In [1]: import numpy as np

In [2]: from numpy import linalg as LA

In [3]: np.set_printoptions(precision=4, suppress=True, linewidth=100, floatmode="fixed")

In [4]: X = np.load("a.npy")

In [5]: X
Out[5]: 
array([[1, 0, 0],
       [0, 0, 1],
       [0, 1, 0]])

In [6]: # splits into 2 blocks

In [7]: w, vecs = LA.eig(X)

In [8]: X @ vecs[:, 0] - w[0] * vecs[:, 0]
Out[8]: array([0.0000, 0.0000, 0.0000])

In [9]: np.prod(w)
Out[9]: np.float64(-1.0)

In [10]: w
Out[10]: array([ 1.0000, -1.0000,  1.0000])

In [11]: X.sum(axis=1)
Out[11]: array([1, 1, 1])

In [12]: pr = np.eye(3)[2]

In [13]: for _ in range(6):
    ...:     pr = pr @ X
    ...:     print(pr.round(4))
    ...: 
[0.0000 1.0000 0.0000]
[0.0000 0.0000 1.0000]
[0.0000 1.0000 0.0000]
[0.0000 0.0000 1.0000]
[0.0000 1.0000 0.0000]
[0.0000 0.0000 1.0000]

In [14]: A = np.loadtxt("layer2.csv", delimiter=",")

In [15]: A
Out[15]: 
array([[0.5000, 0.5000, 0.0000],
       [0.0000, 1.0000, 0.0000],
       [0.0000, 0.0000, 1.0000]])

In [16]: # triangular: eigenvalues sit on the diagonal

In [17]: w, vecs = LA.eig(A)

In [18]: np.sort(LA.eigvals(LA.inv(A)))
Out[18]: array([1.0000, 1.0000, 2.0000])

In [19]: A @ vecs[:, 0] - w[0] * vecs[:, 0]
Out[19]: array([0.0000, 0.0000, 0.0000])

In [20]: np.sort(LA.eigvals(A @ A))
Out[20]: array([0.2500, 1.0000, 1.0000])

In [21]: w
Out[21]: array([0.5000, 1.0000, 1.0000])

In [22]: np.prod(w)
Out[22]: np.float64(0.5)

In [23]: np.sort(LA.eigvals(A.T))
Out[23]: array([0.5000, 1.0000, 1.0000])

In [24]: A @ np.ones(3)
Out[24]: array([1.0000, 1.0000, 1.0000])

In [25]: np.sort(np.abs(LA.eigvals(A)))[::-1]
Out[25]: array([1.0000, 1.0000, 0.5000])

In [26]: pr = np.eye(3)[1]

In [27]: for _ in range(3):
    ...:     pr = pr @ A
    ...:     print(pr.round(4))
    ...: 
[0.0000 1.0000 0.0000]
[0.0000 1.0000 0.0000]
[0.0000 1.0000 0.0000]

In [28]: vec = np.array([1, 2, 3])

In [29]: A * vec
Out[29]: 
array([[0.5000, 1.0000, 0.0000],
       [0.0000, 2.0000, 0.0000],
       [0.0000, 0.0000, 3.0000]])

In [30]: (A * vec).sum(axis=1)
Out[30]: array([1.5000, 2.0000, 3.0000])

In [31]: A @ vec
Out[31]: array([1.5000, 2.0000, 3.0000])

In [32]: np.einsum("ij,j->i", A, vec)
Out[32]: array([1.5000, 2.0000, 3.0000])

In [33]: (A @ vec).argmax()
Out[33]: np.int64(2)

In [34]: [round(float(LA.det(X[:i, :i])), 2) + 0 for i in range(1, 4)]
Out[34]: [1.0, 0.0, -1.0]

In [35]: np.all(LA.eigvalsh(X) > 0)
Out[35]: np.False_

In [36]: np.flatnonzero(LA.matrix_power((X != 0) + (X.T != 0) + np.eye(3), 3)[0])
Out[36]: array([0])

In [37]: (LA.matrix_power((X != 0) + (X.T != 0) + np.eye(3), 3) > 0).astype(int)
Out[37]: 
array([[1, 0, 0],
       [0, 1, 1],
       [0, 1, 1]])

In [38]: E = np.loadtxt("out15.csv", delimiter=",")

In [39]: E
Out[39]: 
array([[3.0000, 3.0000, 3.0000],
       [3.0000, 6.0000, 6.0000],
       [3.0000, 6.0000, 9.0000]])

In [40]: # symmetric, so the eigenvalues are real

In [41]: def softmax(z):
    ...:     e = np.exp(z - z.max(axis=-1, keepdims=True))
    ...:     return e / e.sum(axis=-1, keepdims=True)
    ...: 

In [42]: np.round(softmax(10 * E[2]), 4) + 0
Out[42]: array([0.0000, 0.0000, 1.0000])

In [43]: att = E @ E.T / np.sqrt(3)

In [44]: softmax(att)[2] @ E
Out[44]: array([3.0000, 6.0000, 9.0000])

In [45]: np.round(softmax(att), 4) + 0
Out[45]: 
array([[0.0000, 0.0055, 0.9945],
       [0.0000, 0.0000, 1.0000],
       [0.0000, 0.0000, 1.0000]])

In [46]: M = np.load("arr.npy")

In [47]: M
Out[47]: 
array([[0, 0, 0, 0],
       [0, 0, 0, 0],
       [0, 0, 0, 0],
       [0, 1, 0, 0]])

In [48]: U, sigma, vt = LA.svd(M)

In [49]: np.argmax(sigma[:-1] / (sigma[1:] + 1e-6)) + 1
Out[49]: np.int64(1)

In [50]: sigma
Out[50]: array([1.0000, 0.0000, 0.0000, 0.0000])

In [51]: M2 = U[:, :1] @ np.diag(sigma[:1]) @ vt[:1]

In [52]: LA.matrix_rank(M, rtol=0.05)
Out[52]: np.int64(1)

In [53]: M2
Out[53]: 
array([[0.0000, 0.0000, 0.0000, 0.0000],
       [0.0000, 0.0000, 0.0000, 0.0000],
       [0.0000, 0.0000, 0.0000, 0.0000],
       [0.0000, 1.0000, 0.0000, 0.0000]])

In [54]: LA.matrix_rank(M2)
Out[54]: np.int64(1)

In [55]: round(LA.norm(M - M2, 2), 4), sigma[1]
Out[55]: (np.float64(0.0), np.float64(0.0))

In [56]: np.abs(M - M2).max()
Out[56]: np.float64(0.0)

In [57]: M.T @ M
Out[57]: 
array([[0, 0, 0, 0],
       [0, 1, 0, 0],
       [0, 0, 0, 0],
       [0, 0, 0, 0]])

In [58]: LA.svd(M, compute_uv=False)
Out[58]: array([1.0000, 0.0000, 0.0000, 0.0000])

In [59]: U, sigma, vt = LA.svd(M)

In [60]: vecs = vt[:(sigma > 1e-8).sum()]

In [61]: rng = np.random.default_rng(545117)

In [62]: vec = M[0] + -3 * M[3] + rng.integers(2) * np.eye(4)[1]

In [63]: vec
Out[63]: array([ 0.0000, -3.0000,  0.0000,  0.0000])

In [64]: vecs.T @ vecs
Out[64]: 
array([[0.0000, 0.0000, 0.0000, 0.0000],
       [0.0000, 1.0000, 0.0000, 0.0000],
       [0.0000, 0.0000, 0.0000, 0.0000],
       [0.0000, 0.0000, 0.0000, 0.0000]])

In [65]: np.allclose(vecs.T @ vecs @ vec, vec)
Out[65]: True

In [66]: arr = np.load("run5.npy")

In [67]: arr
Out[67]: 
array([[ 0.2097, -0.1129, -0.7903, -0.5645],
       [-0.1129,  0.9839, -0.1129, -0.0806],
       [-0.7903, -0.1129,  0.2097, -0.5645],
       [-0.5645, -0.0806, -0.5645,  0.5968]])

In [68]: np.trace(arr)
Out[68]: np.float64(2.0)

In [69]: np.allclose(arr @ arr.T, arr.T @ arr)
Out[69]: True

In [70]: (arr + arr.T) / 2
Out[70]: 
array([[ 0.2097, -0.1129, -0.7903, -0.5645],
       [-0.1129,  0.9839, -0.1129, -0.0806],
       [-0.7903, -0.1129,  0.2097, -0.5645],
       [-0.5645, -0.0806, -0.5645,  0.5968]])

In [71]: vec = np.array([0, 3, 1, 0])

In [72]: a = np.maximum(arr @ vec, 0)

In [73]: np.maximum(arr @ vec, 0) - np.maximum(-arr @ vec, 0)
Out[73]: array([-1.1290,  2.8387, -0.1290, -0.8065])

In [74]: a
Out[74]: array([0.0000, 2.8387, 0.0000, 0.0000])

In [75]: np.maximum(arr @ (3 * vec), 0)
Out[75]: array([0.0000, 8.5161, 0.0000, 0.0000])

In [76]: feats = np.tanh(np.array([[-1.2, -0.7],
    ...:     [2.1, 0.1],
    ...:     [1.0, -0.6],
    ...:     [-0.1, -1.7],
    ...:     [-0.1, 0.3],
    ...:     [1.9, -0.3],
    ...:     [0.4, 0.2],
    ...:     [-0.7, 1.6],
    ...:     [1.1, -0.4],
    ...:     [-0.7, 0.3],
    ...:     [0.8, 0.6],
    ...:     [0.8, -0.2],
    ...:     [-0.5, -0.9],
    ...:     [0.8, -0.4],
    ...:     [-0.2, -0.1],
    ...:     [0.5, 0.7],
    ...:     [2.1, 0.1],
    ...:     [-0.3, -0.5],
    ...:     [-0.5, -0.6],
    ...:     [0.4, -0.1],
    ...:     [-1.7, -0.2],
    ...:     [0.7, -1.0],
    ...:     [-0.3, -1.2],
    ...:     [0.1, 0.2],
    ...:     [-0.2, -0.4],
    ...:     [-0.9, 0.0],
    ...:     [0.0, -1.5]]) @ np.array([[0.7, -0.1, -0.7], [-1.0, -0.1, -2.0]]))

In [77]: feats
Out[77]: 
array([[-0.1391,  0.1877,  0.9776],
       [ 0.8787, -0.2165, -0.9316],
       [ 0.8617, -0.0400,  0.4621],
       [ 0.9261,  0.1781,  0.9981],
       [-0.3540, -0.0200, -0.4854],
       [ 0.9261, -0.1586, -0.6231],
       [ 0.0798, -0.0599, -0.5915],
       [-0.9699, -0.0898, -0.9912],
       [ 0.8243, -0.0699,  0.0300],
       [-0.6584,  0.0400, -0.1096],
       [-0.0400, -0.1391, -0.9425],
       [ 0.6411, -0.0599, -0.1586],
       [ 0.5005,  0.1391,  0.9732],
       [ 0.7443, -0.0400,  0.2355],
       [-0.0400,  0.0300,  0.3275],
       [-0.3364, -0.1194, -0.9414],
       [ 0.8787, -0.2165, -0.9316],
       [ 0.2821,  0.0798,  0.8367],
       [ 0.2449,  0.1096,  0.9138],
       [ 0.3627, -0.0300, -0.0798],
       [-0.7574,  0.1877,  0.9201],
       [ 0.9033,  0.0300,  0.9069],
       [ 0.7574,  0.1489,  0.9892],
       [-0.1293, -0.0300, -0.4382],
       [ 0.2543,  0.0599,  0.7352],
       [-0.5581,  0.0898,  0.5581],
       [ 0.9051,  0.1489,  0.9951]])

In [78]: # row 16 repeats row 1

In [79]: vec = np.array([0, -1, -1])

In [80]: rhs = feats @ vec

In [81]: np.round(LA.lstsq(feats, rhs)[0], 4) + 0
Out[81]: array([ 0.0000, -1.0000, -1.0000])

In [82]: np.round(LA.pinv(feats) @ feats, 4) + 0
Out[82]: 
array([[1.0000, 0.0000, 0.0000],
       [0.0000, 1.0000, 0.0000],
       [0.0000, 0.0000, 1.0000]])

In [83]: rhs = rhs + 0.3 * rng.normal(size=27)

In [84]: rhs
Out[84]: 
array([-1.3648,  0.8305, -0.4344, -1.3767,  0.0973,  0.6764,  0.6983,  0.8889, -0.1110,  0.0246,
        1.3898,  0.5113, -1.6421,  0.2133, -0.4829,  0.9123,  1.2861, -1.2150, -1.1837,  0.3624,
       -0.9689, -0.3540, -1.0618,  0.6368, -0.7008, -0.7464, -1.5626])

In [85]: beta, *_ = LA.lstsq(feats, rhs)

In [86]: np.round(feats.T @ (rhs - feats @ beta), 4) + 0
Out[86]: array([0.0000, 0.0000, 0.0000])

In [87]: beta.round()
Out[87]: array([-0.0000, -4.0000, -1.0000])

In [88]: W1 = np.array([[2, 0, 2, 1, 0, 3], [2, 3, 1, 1, 2, 3], [2, 2, 3, 1, 1, 0]])

In [89]: beta = np.array([-3, 3, -1, -3, 1, -2])

In [90]: H = np.maximum(feats @ W1 + beta, 0)

In [91]: LA.matrix_rank(H)
Out[91]: np.int64(5)

In [92]: (H > 0).mean(axis=0)
Out[92]: array([0.1852, 1.0000, 0.4815, 0.0000, 0.8148, 0.2963])

In [93]: Z = np.array([[3, 0, 2], [2, -2, -3], [2, -3, 2], [3, 1, 2], [-2, 2, 0], [3, 0, 1]])

In [94]: W1 @ Z
Out[94]: 
array([[ 22,  -5,  13],
       [ 22,  -4,   2],
       [ 17, -10,   6]])

In [95]: r0, g = feats[21], feats[4]

In [96]: round(r0 @ g, 4)
Out[96]: np.float64(-0.7606)

In [97]: round(r0 @ r0, 4)
Out[97]: np.float64(1.6394)

In [98]: pr = (r0 @ g) / (r0 @ r0) * r0

In [99]: g - pr
Out[99]: array([ 0.0651, -0.0061, -0.0646])

In [100]: np.round((g - pr) @ r0, 4)
Out[100]: np.float64(-0.0)

In [101]: LA.matrix_rank(np.outer(r0, g))
Out[101]: np.int64(1)

In [102]: lab = feats[:, 0] > np.median(feats[:, 0])

In [103]: r0 = feats[lab].mean(axis=0) - feats[~lab].mean(axis=0)

In [104]: ((feats - feats.mean(axis=0)) @ r0 > 0).astype(int)
Out[104]: array([0, 1, 1, 1, 0, 1, 0, 0, 1, 0, 0, 1, 1, 1, 0, 0, 1, 1, 1, 1, 0, 1, 1, 0, 1, 0, 1])

In [105]: round((((feats - feats.mean(axis=0)) @ r0 > 0) == lab).mean(), 4)
Out[105]: np.float64(0.8889)

In [106]: lab.astype(int)
Out[106]: array([0, 1, 1, 1, 0, 1, 0, 0, 1, 0, 0, 1, 1, 1, 0, 0, 1, 0, 0, 1, 0, 1, 1, 0, 0, 0, 1])

In [107]: mat = np.loadtxt("mat.csv", delimiter=",")

In [108]: mat
Out[108]: 
array([[  3.0554,   6.0294,   6.0633],
       [  3.7422,   7.4819,   7.5065],
       [  3.6491,   7.3875,   7.3548],
       [ -7.6493, -15.2739, -15.2900],
       [ -1.9656,  -3.9822,  -3.9885],
       [  0.6413,   1.3148,   1.3162],
       [  3.6391,   7.2667,   7.2892],
       [ -1.6563,  -3.3436,  -3.3266],
       [ -5.1681, -10.3345, -10.3432],
       [ -4.1020,  -8.1948,  -8.1934],
       [  1.6266,   3.3066,   3.3052],
       [ -2.7367,  -5.4421,  -5.4562],
       [ -6.0635, -12.1240, -12.1514],
       [  2.7836,   5.5300,   5.5438],
       [ -0.6504,  -1.3084,  -1.3213],
       [ -1.7164,  -3.4032,  -3.4414],
       [  1.7116,   3.3528,   3.3901],
       [ -3.7136,  -7.4315,  -7.4214],
       [  0.6254,   1.3297,   1.3097],
       [ -3.4207,  -6.9998,  -6.9780],
       [ -1.6986,  -3.4086,  -3.3640],
       [  1.2767,   2.5337,   2.5244],
       [  2.1631,   4.3478,   4.3475],
       [ -0.3044,  -0.5505,  -0.5944],
       [ -3.2618,  -6.5222,  -6.5212],
       [  0.2868,   0.5830,   0.5869],
       [ -7.3836, -14.7652, -14.7723]])

In [109]: np.round(np.trace(LA.pinv(M) @ M), 4)
Out[109]: np.float64(1.0)

In [110]: lab = mat[:, 0] > np.median(mat[:, 0])

In [111]: r0 = mat[lab].mean(axis=0) - mat[~lab].mean(axis=0)

In [112]: np.argsort(-np.abs(r0).round(6), kind="stable")
Out[112]: array([2, 1, 0])

In [113]: ((mat - mat.mean(axis=0)) @ r0 > 0).astype(int)
Out[113]: array([1, 1, 1, 0, 0, 1, 1, 0, 0, 0, 1, 0, 0, 1, 1, 0, 1, 0, 1, 0, 0, 1, 1, 1, 0, 1, 0])

In [114]: lab.astype(int)
Out[114]: array([1, 1, 1, 0, 0, 1, 1, 0, 0, 0, 1, 0, 0, 1, 0, 0, 1, 0, 1, 0, 0, 1, 1, 1, 0, 1, 0])

In [115]: r0
Out[115]: array([ 5.5713, 11.1633, 11.1681])

In [116]: Z = mat[[8, 23]].astype(float)

In [117]: for _ in range(5):
     ...:     lab = LA.norm(mat[:, None] - Z, axis=-1).argmin(axis=1)
     ...:     Z = np.array([mat[lab == j].mean(axis=0) for j in range(2)])
     ...: 

In [118]: lab
Out[118]: array([1, 1, 1, 0, 0, 1, 1, 0, 0, 0, 1, 0, 0, 1, 1, 0, 1, 0, 1, 0, 0, 1, 1, 1, 0, 1, 0])

In [119]: np.bincount(lab)
Out[119]: array([13, 14])

In [120]: m1 = np.loadtxt("sample17.csv", delimiter=",")

In [121]: m1
Out[121]: 
array([[ 9.0000, -4.0000,  8.0000],
       [ 8.0000, -8.0000,  1.0000],
       [ 5.0000,  9.0000,  8.0000]])

In [122]: r0 = np.array([4, 0, 7])

In [123]: M2 = m1 + np.outer(r0, np.eye(3)[2])

In [124]: M2
Out[124]: 
array([[ 9.0000, -4.0000, 12.0000],
       [ 8.0000, -8.0000,  1.0000],
       [ 5.0000,  9.0000, 15.0000]])

In [125]: LA.matrix_rank(LA.inv(M2) - LA.inv(m1), tol=1e-8)
Out[125]: np.int64(1)
